% ipython --no-banner

In [1]: import numpy as np

In [2]: np.set_printoptions(precision=2, suppress=True, linewidth=200)

In [3]: rnd = lambda a: np.round(a, 2) + 0

In [4]: data = np.loadtxt("x.csv", delimiter=",")

In [5]: rnd(data)
Out[5]: 
array([[ 0.67,  0.12,  0.25,  0.13, -0.11, -0.1 , -0.19, -0.01, -0.17, -0.05, -0.17,  0.09],
       [ 0.12,  0.93, -0.07, -0.03,  0.03, -0.01,  0.1 , -0.06,  0.1 , -0.01,  0.12,  0.07],
       [ 0.25, -0.07,  0.79, -0.11,  0.1 ,  0.12,  0.12,  0.06,  0.1 ,  0.07,  0.08, -0.16],
       [ 0.13, -0.03, -0.11,  0.94,  0.05,  0.07,  0.06,  0.04,  0.05,  0.04,  0.03, -0.09],
       [-0.11,  0.03,  0.1 ,  0.05,  0.96, -0.06, -0.05, -0.03, -0.04, -0.03, -0.03,  0.09],
       [-0.1 , -0.01,  0.12,  0.07, -0.06,  0.89, -0.01, -0.11,  0.02, -0.07,  0.05,  0.22],
       [-0.19,  0.1 ,  0.12,  0.06, -0.05, -0.01,  0.85,  0.07, -0.15,  0.01, -0.17, -0.07],
       [-0.01, -0.06,  0.06,  0.04, -0.03, -0.11,  0.07,  0.84,  0.09, -0.08,  0.14,  0.26],
       [-0.17,  0.1 ,  0.1 ,  0.05, -0.04,  0.02, -0.15,  0.09,  0.85,  0.02, -0.18, -0.12],
       [-0.05, -0.01,  0.07,  0.04, -0.03, -0.07,  0.01, -0.08,  0.02,  0.96,  0.04,  0.14],
       [-0.17,  0.12,  0.08,  0.03, -0.03,  0.05, -0.17,  0.14, -0.18,  0.04,  0.78, -0.2 ],
       [ 0.09,  0.07, -0.16, -0.09,  0.09,  0.22, -0.07,  0.26, -0.12,  0.14, -0.2 ,  0.53]])

In [6]: x = np.array([6, 7, 8, 1, 9, 7, 5, 4, 2, 7, 6, 0])

In [7]: print(rnd(data @ x))
[ 2.62  7.92 10.87  2.5   7.7   5.39  3.38  3.18  0.71  6.09  4.98  2.23]

In [8]: rnd((x - data @ x) @ (data @ x))
Out[8]: np.float64(0.0)

In [9]: J = np.loadtxt("sample14.csv", delimiter=",")

In [10]: J
Out[10]: 
array([[-3.,  1.,  0.,  0.,  0.,  0.],
       [ 0., -3.,  1.,  0.,  0.,  0.],
       [ 0.,  0., -3.,  1.,  0.,  0.],
       [ 0.,  0.,  0., -3.,  1.,  0.],
       [ 0.,  0.,  0.,  0., -3.,  1.],
       [ 0.,  0.,  0.,  0.,  0., -3.]])

In [11]: rng = np.random.default_rng(55550)

In [12]: A2 = J + rng.integers(-2, 3, (6, 4)) @ rng.integers(-2, 3, (4, 6))

In [13]: A2
Out[13]: 
array([[-10.,   3.,  -5.,  -5.,  -2.,   2.],
       [-10.,  -1.,   1.,  -8.,  -6.,   8.],
       [  1.,  -1.,   3.,   1.,  -3.,   4.],
       [ -9.,   1.,  -6.,  -9.,  -2.,   4.],
       [ -1.,   0.,   5.,  -1.,  -1.,   3.],
       [ -9.,   3.,   2.,  -8.,  -7.,   5.]])

In [14]: A2 - J
Out[14]: 
array([[ -7.,   2.,  -5.,  -5.,  -2.,   2.],
       [-10.,   2.,   0.,  -8.,  -6.,   8.],
       [  1.,  -1.,   6.,   0.,  -3.,   4.],
       [ -9.,   1.,  -6.,  -6.,  -3.,   4.],
       [ -1.,   0.,   5.,  -1.,   2.,   2.],
       [ -9.,   3.,   2.,  -8.,  -7.,   8.]])

In [15]: np.abs(A2 - J).sum(axis=1)
Out[15]: array([23., 34., 15., 29., 11., 37.])

In [16]: print(np.linalg.matrix_rank(A2 - J, tol=1e-8))
4

In [17]: x = np.array([1, -4, -5, 2, 3, 1])

In [18]: a = np.maximum(A2 @ x, 0)

In [19]: np.maximum(A2 @ x, 0) - np.maximum(-A2 @ x, 0)
Out[19]: array([-11., -37., -13.,  -3., -28., -63.])

In [20]: np.trace(J)
Out[20]: np.float64(-18.0)

In [21]: J @ J
Out[21]: 
array([[ 9., -6.,  1.,  0.,  0.,  0.],
       [ 0.,  9., -6.,  1.,  0.,  0.],
       [ 0.,  0.,  9., -6.,  1.,  0.],
       [ 0.,  0.,  0.,  9., -6.,  1.],
       [ 0.,  0.,  0.,  0.,  9., -6.],
       [ 0.,  0.,  0.,  0.,  0.,  9.]])

In [22]: rnd(np.abs(np.linalg.eigvals(J)).max())
Out[22]: np.float64(3.0)

In [23]: rnd(np.linalg.det(J))
Out[23]: np.float64(729.0)

In [24]: print(rnd(np.linalg.matrix_power(J, 2)))
[[ 9. -6.  1.  0.  0.  0.]
 [ 0.  9. -6.  1.  0.  0.]
 [ 0.  0.  9. -6.  1.  0.]
 [ 0.  0.  0.  9. -6.  1.]
 [ 0.  0.  0.  0.  9. -6.]
 [ 0.  0.  0.  0.  0.  9.]]

In [25]: np.allclose(J @ J.T, J.T @ J)
Out[25]: False

In [26]: mat = np.load("a.npy")

In [27]: print(mat)
[[30.  0.  0.  5. 15.  0.]
 [ 0.  5.  0.  0.  0.  0.]
 [ 0.  0.  5.  0.  0.  0.]
 [ 5.  0.  0.  6.  3.  0.]
 [15.  0.  0.  3. 14.  0.]
 [ 0.  0.  0.  0.  0.  5.]]

In [28]: # 4 groups of indices that never mix

In [29]: x = np.array([0, 1, 1, 2, 0, 0])

In [30]: target = mat @ x

In [31]: target
Out[31]: array([10.,  5.,  5., 12.,  6.,  0.])

In [32]: rnd(np.linalg.solve(mat, target))
Out[32]: array([0., 1., 1., 2., 0., 0.])

In [33]: rnd(np.linalg.solve(mat, mat[:, 2]))
Out[33]: array([0., 0., 1., 0., 0., 0.])

In [34]: print(rnd(np.linalg.solve(mat, -1 * target)))
[ 0. -1. -1. -2.  0.  0.]

In [35]: cov = mat.T @ mat

In [36]: print(rnd(np.linalg.eigvalsh(cov)[::-1]))
[1600.   25.   25.   25.   25.   25.]

In [37]: print((mat @ mat.T).shape)
(6, 6)

In [38]: (mat != 0).astype(int)
Out[38]: 
array([[1, 0, 0, 1, 1, 0],
       [0, 1, 0, 0, 0, 0],
       [0, 0, 1, 0, 0, 0],
       [1, 0, 0, 1, 1, 0],
       [1, 0, 0, 1, 1, 0],
       [0, 0, 0, 0, 0, 1]])

In [39]: print(rnd(np.linalg.det(mat)))
125000.0

In [40]: ev, evecs = np.linalg.eigh(mat)

In [41]: x = np.array([-1, 2, -1, 1, -5, -1])

In [42]: print(rnd(x @ mat @ x / (x @ x)), rnd(ev[0]), ev[-1])
15.94 5.0 40.0

In [43]: rnd(evecs * np.abs(ev) @ evecs.T)
Out[43]: 
array([[30.,  0.,  0.,  5., 15.,  0.],
       [ 0.,  5.,  0.,  0.,  0.,  0.],
       [ 0.,  0.,  5.,  0.,  0.,  0.],
       [ 5.,  0.,  0.,  6.,  3.,  0.],
       [15.,  0.,  0.,  3., 14.,  0.],
       [ 0.,  0.,  0.,  0.,  0.,  5.]])

In [44]: rnd(np.linalg.eigvalsh(mat[1:, 1:]))
Out[44]: array([ 5.,  5.,  5.,  5., 15.])

In [45]: X = np.loadtxt("test17.csv", delimiter=",")

In [46]: X
Out[46]: 
array([[ 119.,   12.,   46.,   57.,  -62.],
       [  12.,  205.,   -1.,  -44.,   29.],
       [  46.,   -1.,  112.,    5., -105.],
       [  57.,  -44.,    5.,  112.,   35.],
       [ -62.,   29., -105.,   35.,  160.]])

In [47]: ang = np.radians(64)

In [48]: Rm = np.eye(5)

In [49]: Rm[0, 0] = Rm[2, 2] = np.cos(ang)

In [50]: Rm[0, 2], Rm[2, 0] = -np.sin(ang), np.sin(ang)

In [51]: rnd(Rm)
Out[51]: 
array([[ 0.44,  0.  , -0.9 ,  0.  ,  0.  ],
       [ 0.  ,  1.  ,  0.  ,  0.  ,  0.  ],
       [ 0.9 ,  0.  ,  0.44,  0.  ,  0.  ],
       [ 0.  ,  0.  ,  0.  ,  1.  ,  0.  ],
       [ 0.  ,  0.  ,  0.  ,  0.  ,  1.  ]])

In [52]: A2 = X @ Rm.T

In [53]: rnd(np.linalg.svd(X, compute_uv=False)), rnd(np.linalg.svd(A2, compute_uv=False))
Out[53]: 
(array([284.64, 218.84, 157.18,  45.48,   1.87]),
 array([284.64, 218.84, 157.18,  45.48,   1.87]))

In [54]: np.allclose(X @ X.T, A2 @ A2.T)
Out[54]: True

In [55]: idx = rng.permutation(5)

In [56]: idx
Out[56]: array([4, 3, 1, 2, 0])

In [57]: A2 = X[idx][:, idx]

In [58]: rnd(np.sort(np.abs(np.linalg.eigvals(A2))))
Out[58]: array([  1.87,  45.48, 157.18, 218.84, 284.64])

In [59]: np.diag(A2)
Out[59]: array([160., 112., 205., 112., 119.])

In [60]: np.allclose(A2, X)
Out[60]: False

In [61]: A2
Out[61]: 
array([[ 160.,   35.,   29., -105.,  -62.],
       [  35.,  112.,  -44.,    5.,   57.],
       [  29.,  -44.,  205.,   -1.,   12.],
       [-105.,    5.,   -1.,  112.,   46.],
       [ -62.,   57.,   12.,   46.,  119.]])

In [62]: x = np.array([6, -9, 2, -5, -9, -8])

In [63]: mat * x
Out[63]: 
array([[ 180.,   -0.,    0.,  -25., -135.,   -0.],
       [   0.,  -45.,    0.,   -0.,   -0.,   -0.],
       [   0.,   -0.,   10.,   -0.,   -0.,   -0.],
       [  30.,   -0.,    0.,  -30.,  -27.,   -0.],
       [  90.,   -0.,    0.,  -15., -126.,   -0.],
       [   0.,   -0.,    0.,   -0.,   -0.,  -40.]])

In [64]: mat @ np.ones(6)
Out[64]: array([50.,  5.,  5., 14., 32.,  5.])

In [65]: mat @ np.eye(6)[5]
Out[65]: array([0., 0., 0., 0., 0., 5.])

In [66]: (mat @ x).argmax()
Out[66]: np.int64(0)

In [67]: print(np.einsum("ij,ji->", X, X))
155686.0

In [68]: rnd(np.linalg.eigvals(X).sum().real)
Out[68]: np.float64(708.0)

In [69]: np.einsum("ii->", X)
Out[69]: np.float64(708.0)

In [70]: A2 = X / np.linalg.norm(X, axis=1, keepdims=True)

In [71]: cov = A2 @ A2.T

In [72]: rnd(np.degrees(np.arccos(np.clip(cov[1, 3], -1, 1))))
Out[72]: np.float64(114.81)

In [73]: rnd(cov[1])
Out[73]: array([-0.01,  1.  , -0.09, -0.42,  0.19])

In [74]: print(rnd(cov))
[[ 1.   -0.01  0.71  0.51 -0.63]
 [-0.01  1.   -0.09 -0.42  0.19]
 [ 0.71 -0.09  1.    0.01 -0.95]
 [ 0.51 -0.42  0.01  1.    0.15]
 [-0.63  0.19 -0.95  0.15  1.  ]]

In [75]: F = np.load("block3.npy")

In [76]: F
Out[76]: 
array([[2, 2, 4, 4],
       [1, 1, 2, 2],
       [4, 4, 6, 6],
       [2, 2, 3, 3]])

In [77]: # rows and columns are dependent

In [78]: np.argsort(-np.linalg.norm(F, axis=0).round(6), kind="stable")[:3]
Out[78]: array([2, 3, 0])

In [79]: [round(float(x), 2) for x in np.linalg.svd(F, compute_uv=False)[:3]]
Out[79]: [13.4, 0.75, 0.0]

In [80]: np.linalg.cond(F) > 100
Out[80]: np.True_

In [81]: np.linalg.matrix_rank(F, rtol=0.1)
Out[81]: np.int64(1)

In [82]: M = np.load("out5.npy")

In [83]: M
Out[83]: 
array([[ 4,  0,  6,  6,  2,  0,  2,  2,  2],
       [ 0,  4,  2,  2,  0,  4,  2,  2,  2],
       [ 6,  2, 14, 10,  3,  4,  8, 10,  6],
       [ 6,  2, 10, 10,  3,  2,  4,  4,  4],
       [ 2,  0,  3,  3,  1,  0,  1,  1,  1],
       [ 0,  4,  4,  2,  0,  5,  4,  5,  3],
       [ 2,  2,  8,  4,  1,  4,  6,  8,  4],
       [ 2,  2, 10,  4,  1,  5,  8, 11,  5],
       [ 2,  2,  6,  4,  1,  3,  4,  5,  3]])

In [84]: np.argsort(-np.linalg.norm(M, axis=0).round(6), kind="stable")[:3]
Out[84]: array([2, 7, 3])

In [85]: np.linalg.cond(M) > 100
Out[85]: np.True_

In [86]: U, sigma, Vt = np.linalg.svd(M)

In [87]: evecs = Vt[:(sigma > 1e-8).sum()]

In [88]: x = M[7] + 2 * M[2] + rng.integers(2) * np.eye(9)[7]

In [89]: x
Out[89]: array([14.,  6., 38., 24.,  7., 13., 24., 32., 17.])

In [90]: rnd(np.linalg.norm(x - evecs.T @ evecs @ x))
Out[90]: np.float64(0.67)

In [91]: U, sigma, Vt = np.linalg.svd(M)

In [92]: rnd(sigma)
Out[92]: array([41.22, 11.22,  5.56,  0.  ,  0.  ,  0.  ,  0.  ,  0.  ,  0.  ])

In [93]: A2 = U[:, :3] @ np.diag(sigma[:3]) @ Vt[:3]

In [94]: print(np.linalg.matrix_rank(A2))
3

In [95]: np.linalg.matrix_rank(M, rtol=0.05)
Out[95]: np.int64(3)

In [96]: rnd(A2)
Out[96]: 
array([[ 4.,  0.,  6.,  6.,  2.,  0.,  2.,  2.,  2.],
       [ 0.,  4.,  2.,  2.,  0.,  4.,  2.,  2.,  2.],
       [ 6.,  2., 14., 10.,  3.,  4.,  8., 10.,  6.],
       [ 6.,  2., 10., 10.,  3.,  2.,  4.,  4.,  4.],
       [ 2.,  0.,  3.,  3.,  1.,  0.,  1.,  1.,  1.],
       [ 0.,  4.,  4.,  2.,  0.,  5.,  4.,  5.,  3.],
       [ 2.,  2.,  8.,  4.,  1.,  4.,  6.,  8.,  4.],
       [ 2.,  2., 10.,  4.,  1.,  5.,  8., 11.,  5.],
       [ 2.,  2.,  6.,  4.,  1.,  3.,  4.,  5.,  3.]])

In [97]: cov = M.T @ M

In [98]: print((M @ M.T).shape)
(9, 9)

In [99]: np.allclose(cov, cov.T)
Out[99]: True

In [100]: np.diag(cov)
Out[100]: array([104,  52, 561, 301,  26, 111, 221, 360, 120])
